$ python3 -q
>>> import numpy as np
>>> np.set_printoptions(suppress=True, linewidth=140)
>>> X = np.array([[2.0, 0.0, -4.0], [0.0, -2.0, 0.0], [-4.0, 0.0, 2.0]])
>>> np.round(np.linalg.det(X), 2)
np.float64(24.0)
>>> np.round(np.sort(np.linalg.eigvals(X).real), 2)
array([-2., -2.,  6.])
>>> np.flatnonzero(np.linalg.matrix_power((X != 0) + (X.T != 0) + np.eye(3), 3)[2])
array([0, 2])
>>> round(float(np.linalg.det(X.T)), 2)
24.0
>>> np.einsum("ij,ji->", X, X)
np.float64(44.0)
>>> round(float(np.linalg.det(X[::-1])), 2)
-24.0
>>> np.kron(np.eye(2, dtype=int), X)
array([[ 2.,  0., -4.,  0.,  0., -0.],
       [ 0., -2.,  0.,  0., -0.,  0.],
       [-4.,  0.,  2., -0.,  0.,  0.],
       [ 0.,  0., -0.,  2.,  0., -4.],
       [ 0., -0.,  0.,  0., -2.,  0.],
       [-0.,  0.,  0., -4.,  0.,  2.]])
>>> np.round(np.linalg.eigvals(X), 2)
array([ 6., -2., -2.])
>>> np.einsum("ii->", X)
np.float64(2.0)
>>> round(float(np.linalg.eigvals(X).sum().real), 2)
2.0
>>> np.poly(X)
array([  1.,  -2., -20., -24.])
>>> np.round(np.linalg.det(2 * X), 2), round(np.linalg.det(X), 2)
(np.float64(192.0), np.float64(24.0))
>>> [round(float(np.linalg.det(X[:i, :i])), 2) + 0 for i in range(1, 4)]
[2.0, -4.0, 24.0]
>>> np.round(np.linalg.eigvalsh(X).min(), 2)
np.float64(-2.0)
>>> Q = X.astype(float).copy()
>>> for j in range(3):
...     Q[:, j] -= Q[:, :j] @ (Q[:, :j].T @ Q[:, j])
...     Q[:, j] /= np.linalg.norm(Q[:, j])
... 
>>> np.round(Q.T @ Q, 2) + 0
array([[1., 0., 0.],
       [0., 1., 0.],
       [0., 0., 1.]])
>>> E = np.loadtxt("run6.csv", delimiter=",")
>>> E
array([[14.,  6.,  7., 10.],
       [ 6.,  8., 13., 10.],
       [ 7., 13.,  6.,  8.],
       [10., 10.,  8.,  0.]])
>>> np.round(np.linalg.matrix_power(E, 3), 2)
array([[11918., 11304., 10702.,  9424.],
       [11304., 11282., 10834.,  9352.],
       [10702., 10834.,  9930.,  8564.],
       [ 9424.,  9352.,  8564.,  6984.]])
>>> (E + E.T) / 2
array([[14.,  6.,  7., 10.],
       [ 6.,  8., 13., 10.],
       [ 7., 13.,  6.,  8.],
       [10., 10.,  8.,  0.]])
>>> np.linalg.determinant(E)
Traceback (most recent call last):
  File "<python-input-24>", line 1, in <module>
    np.linalg.determinant(E)
    ^^^^^^^^^^^^^^^^^^^^^
AttributeError: module 'numpy.linalg' has no attribute 'determinant'
>>> np.round(np.sort(np.abs(np.linalg.eigvals(E))), 2)
array([ 5.5 ,  7.44,  8.26, 34.32])
>>> (E - E.T) / 2
array([[0., 0., 0., 0.],
       [0., 0., 0., 0.],
       [0., 0., 0., 0.],
       [0., 0., 0., 0.]])
>>> x = np.array([0, 3, 3, 1])
>>> rhs = E @ x
>>> coef, lr = np.zeros(4), 1 / np.linalg.norm(E, 2) ** 2
>>> for i in range(12):
...     coef -= lr * E.T @ (E @ coef - rhs)
...     if i % 2 == 0: print(i, round(np.linalg.norm(E @ coef - rhs), 2))
... 
0 18.22
2 16.56
4 15.05
6 13.68
8 12.43
10 11.3
>>> np.round(np.linalg.cond(E), 2)
np.float64(6.24)
>>> coef.round(2)
array([1.06, 2.41, 2.23, 1.3 ])
>>> F = np.array([[-1, 0, 0, 0, 0],
...     [7, -1, 0, 0, 0],
...     [1, -9, -3, 0, 0],
...     [-1, 9, 4, 9, 0],
...     [5, 1, 5, 2, -9]])
>>> F
array([[-1,  0,  0,  0,  0],
       [ 7, -1,  0,  0,  0],
       [ 1, -9, -3,  0,  0],
       [-1,  9,  4,  9,  0],
       [ 5,  1,  5,  2, -9]])
>>> vals, vecs = np.linalg.eig(F)
>>> F @ vecs[:, 0] - vals[0] * vecs[:, 0]
array([0., 0., 0., 0., 0.])
>>> np.round(np.sort(np.linalg.eigvals(np.linalg.inv(F))), 2)
array([-1.  -0.j, -1.  +0.j, -0.33+0.j, -0.11+0.j,  0.11+0.j])
>>> np.round(np.sort(np.linalg.eigvals(F.T)), 2)
array([-9., -3., -1., -1.,  9.])
>>> np.prod(vals)
np.float64(243.0)
>>> Q = F.astype(float).copy()
>>> for j in range(5):
...     Q[:, j] -= Q[:, :j] @ (Q[:, :j].T @ Q[:, j])
...     Q[:, j] /= np.linalg.norm(Q[:, j])
... 
>>> np.round(Q.T @ Q, 2) + 0
array([[1., 0., 0., 0., 0.],
       [0., 1., 0., 0., 0.],
       [0., 0., 1., 0., 0.],
       [0., 0., 0., 1., 0.],
       [0., 0., 0., 0., 1.]])
>>> np.round(np.abs(np.linalg.svd(F)[2][-1]), 2)
array([0.04, 0.29, 0.86, 0.1 , 0.4 ])
>>> [round(float(x), 2) for x in np.linalg.svd(F, compute_uv=False)[:3]]
[16.02, 11.73, 5.79]
>>> np.linalg.matrix_rank(F, rtol=0.1)
np.int64(4)
>>> round(np.log10(np.linalg.cond(F)))
3
>>> w1 = np.array([[1, 1, 0], [2, 0, 0], [0, 0, 0], [0, 2, 2], [2, 1, 0]])
>>> coef = np.array([-4, 4, -3])
>>> H = np.maximum(F @ w1 + coef, 0)
>>> np.linalg.matrix_rank(H)
np.int64(3)
>>> (H > 0).astype(int)
array([[0, 1, 0],
       [1, 1, 0],
       [0, 1, 0],
       [1, 1, 1],
       [0, 1, 1]])
>>> H
array([[ 0,  3,  0],
       [ 1, 11,  0],
       [ 0,  5,  0],
       [13, 21, 15],
       [ 0,  4,  1]])
>>> cent = np.array([[6, 2], [2, 9], [0, 3]])
>>> H @ cent
array([[  6,  27],
       [ 28, 101],
       [ 10,  45],
       [120, 260],
       [  8,  39]])
>>> J = np.loadtxt("m.csv", delimiter=",")
>>> J.round(2)
array([[ 0.2 , -0.2 , -0.07,  0.33,  0.07],
       [-0.2 ,  0.2 ,  0.07, -0.33, -0.07],
       [-0.07,  0.07,  0.02, -0.11, -0.02],
       [ 0.33, -0.33, -0.11,  0.56,  0.11],
       [ 0.07, -0.07, -0.02,  0.11,  0.02]])
>>> left, s, vt = np.linalg.svd(J, full_matrices=False)
>>> np.cumsum(s ** 2) / np.sum(s ** 2)
array([1., 1., 1., 1., 1.])
>>> np.allclose(left * s @ vt, J)
True
>>> np.round(left.T @ J @ vt.T, 2) + 0
array([[1., 0., 0., 0., 0.],
       [0., 0., 0., 0., 0.],
       [0., 0., 0., 0., 0.],
       [0., 0., 0., 0., 0.],
       [0., 0., 0., 0., 0.]])
>>> (s > 1e-8).sum()
np.int64(1)
>>> np.round(np.abs(vt[0]), 2)
array([0.45, 0.45, 0.15, 0.75, 0.15])
